% python3 -q
>>> import numpy as np
>>> from numpy import linalg as LA
>>> np.set_printoptions(precision=1, suppress=True, linewidth=160, floatmode="fixed")
>>> out = np.array([[-2, 2], [1, -2], [-1, 1]])
>>> W0 = np.kron(np.eye(3, dtype=int), out)
>>> print(W0)
[[-2  2  0  0  0  0]
 [ 1 -2  0  0  0  0]
 [-1  1  0  0  0  0]
 [ 0  0 -2  2  0  0]
 [ 0  0  1 -2  0  0]
 [ 0  0 -1  1  0  0]
 [ 0  0  0  0 -2  2]
 [ 0  0  0  0  1 -2]
 [ 0  0  0  0 -1  1]]
>>> q, vecs = LA.qr(W0[:, :3])[0], LA.qr(W0[:, 3:])[0]
>>> s = LA.svd(q.T @ vecs, compute_uv=False)
>>> print((s > 0.9).sum())
1
>>> print(np.degrees(np.arccos(s.clip(0, 1))))
[17.7 90.0 90.0]
>>> print(round(LA.norm(q @ q.T - vecs @ vecs.T, 2), 1))
1.0
>>> print(s.round(1) + 0)
[1.0 0.0 0.0]
>>> out = np.c_[W0[:, :2] @ np.array([[-3, -2], [5, 2]]), np.array([2, -1, 3, -3, -1, 3, 3, 1, -1])]
>>> print(out)
[[ 16   8   2]
 [-13  -6  -1]
 [  8   4   3]
 [  0   0  -3]
 [  0   0  -1]
 [  0   0   3]
 [  0   0   3]
 [  0   0   1]
 [  0   0  -1]]
>>> print(np.round(LA.lstsq(W0, out[:, 0])[0], 1) + 0)
[-3.0  5.0  0.0  0.0  0.0  0.0]
>>> rng = np.random.default_rng(899)
>>> labels = rng.permutation(6)
>>> out = W0[:, labels] * rng.choice([-1, 1], 6)
>>> print(out)
[[ 0  0  0  2  0 -2]
 [ 0  0  0 -1  0  2]
 [ 0  0  0  1  0 -1]
 [-2  0  0  0 -2  0]
 [ 2  0  0  0  1  0]
 [-1  0  0  0 -1  0]
 [ 0 -2  2  0  0  0]
 [ 0  1 -2  0  0  0]
 [ 0 -1  1  0  0  0]]
>>> U, _, VT = LA.svd(W0.T @ out)
>>> print(np.round(LA.lstsq(W0, out)[0], 1) + 0)
[[ 0.0  0.0  0.0 -1.0  0.0  0.0]
 [ 0.0  0.0  0.0  0.0  0.0 -1.0]
 [ 0.0  0.0  0.0  0.0  1.0  0.0]
 [-1.0  0.0  0.0  0.0  0.0  0.0]
 [ 0.0  1.0  0.0  0.0  0.0  0.0]
 [ 0.0  0.0  1.0  0.0  0.0  0.0]]
>>> print(labels)
[3 4 5 0 2 1]
>>> out = W0[0, 0] * W0[1:] - np.outer(W0[1:, 0], W0[0])
>>> print(out)
[[ 0  2  0  0  0  0]
 [ 0  0  0  0  0  0]
 [ 0  0  4 -4  0  0]
 [ 0  0 -2  4  0  0]
 [ 0  0  2 -2  0  0]
 [ 0  0  0  0  4 -4]
 [ 0  0  0  0 -2  4]
 [ 0  0  0  0  2 -2]]
>>> print(LA.matrix_rank(out), LA.matrix_rank(W0))
5 6
>>> print(np.flatnonzero(~out.round(6).any(axis=1)))
[1]
>>> rk = LA.matrix_rank(out)
>>> print(rk)
5
>>> ns = LA.svd(out)[2][rk:].T
>>> print([int(LA.matrix_rank(np.delete(out, i, axis=0))) for i in range(8)])
[4, 5, 5, 4, 5, 5, 4, 5]
>>> print(ns.shape)
(6, 1)
>>> print([int(LA.matrix_rank(out[:, :j + 1])) for j in range(6)])
[0, 1, 2, 3, 4, 5]
>>> print(LA.matrix_rank(out.T @ out), LA.matrix_rank(out @ out.T))
5 5
>>> F = np.array([[3, 2, 3, 2, 1, 0, 3, 3],
...     [2, 0, 2, 0, 0, 3, 0, 1],
...     [1, 1, 0, 1, 0, 0, 2, 3],
...     [2, 0, 2, 3, 0, 1, 0, 1],
...     [2, 2, 3, 3, 1, 1, 2, 2],
...     [0, 2, 0, 2, 2, 2, 3, 0],
...     [0, 2, 1, 3, 3, 3, 1, 3],
...     [0, 3, 3, 1, 0, 0, 2, 1],
...     [2, 3, 0, 1, 0, 2, 1, 0],
...     [1, 0, 2, 1, 2, 1, 0, 3],
...     [0, 2, 2, 3, 0, 1, 1, 2],
...     [0, 1, 0, 0, 0, 0, 2, 0],
...     [2, 3, 3, 1, 2, 2, 2, 1]])
>>> F[:, 5] = -3 * F[:, 2]
>>> print(F)
[[ 3  2  3  2  1 -9  3  3]
 [ 2  0  2  0  0 -6  0  1]
 [ 1  1  0  1  0  0  2  3]
 [ 2  0  2  3  0 -6  0  1]
 [ 2  2  3  3  1 -9  2  2]
 [ 0  2  0  2  2  0  3  0]
 [ 0  2  1  3  3 -3  1  3]
 [ 0  3  3  1  0 -9  2  1]
 [ 2  3  0  1  0  0  1  0]
 [ 1  0  2  1  2 -6  0  3]
 [ 0  2  2  3  0 -6  1  2]
 [ 0  1  0  0  0  0  2  0]
 [ 2  3  3  1  2 -9  2  1]]
>>> print(np.round(F @ LA.pinv(F) @ F, 1) + 0)
[[ 3.0  2.0  3.0  2.0  1.0 -9.0  3.0  3.0]
 [ 2.0  0.0  2.0  0.0  0.0 -6.0  0.0  1.0]
 [ 1.0  1.0  0.0  1.0  0.0  0.0  2.0  3.0]
 [ 2.0  0.0  2.0  3.0  0.0 -6.0  0.0  1.0]
 [ 2.0  2.0  3.0  3.0  1.0 -9.0  2.0  2.0]
 [ 0.0  2.0  0.0  2.0  2.0  0.0  3.0  0.0]
 [ 0.0  2.0  1.0  3.0  3.0 -3.0  1.0  3.0]
 [ 0.0  3.0  3.0  1.0  0.0 -9.0  2.0  1.0]
 [ 2.0  3.0  0.0  1.0  0.0  0.0  1.0  0.0]
 [ 1.0  0.0  2.0  1.0  2.0 -6.0  0.0  3.0]
 [ 0.0  2.0  2.0  3.0  0.0 -6.0  1.0  2.0]
 [ 0.0  1.0  0.0  0.0  0.0  0.0  2.0  0.0]
 [ 2.0  3.0  3.0  1.0  2.0 -9.0  2.0  1.0]]
>>> print(np.abs(np.diag(LA.qr(F)[1])) > 1e-9)
[ True  True  True  True  True False  True  True]
>>> try:
...     LA.inv(F)
... except LA.LinAlgError as e:
...     print(repr(e))
... 
LinAlgError('Last 2 dimensions of the array must be square')
>>> print(round(np.trace(LA.pinv(F) @ F), 1))
7.0
>>> print(np.allclose(F[:-1].T @ LA.lstsq(F[:-1].T, F[-1])[0], F[-1]))
True
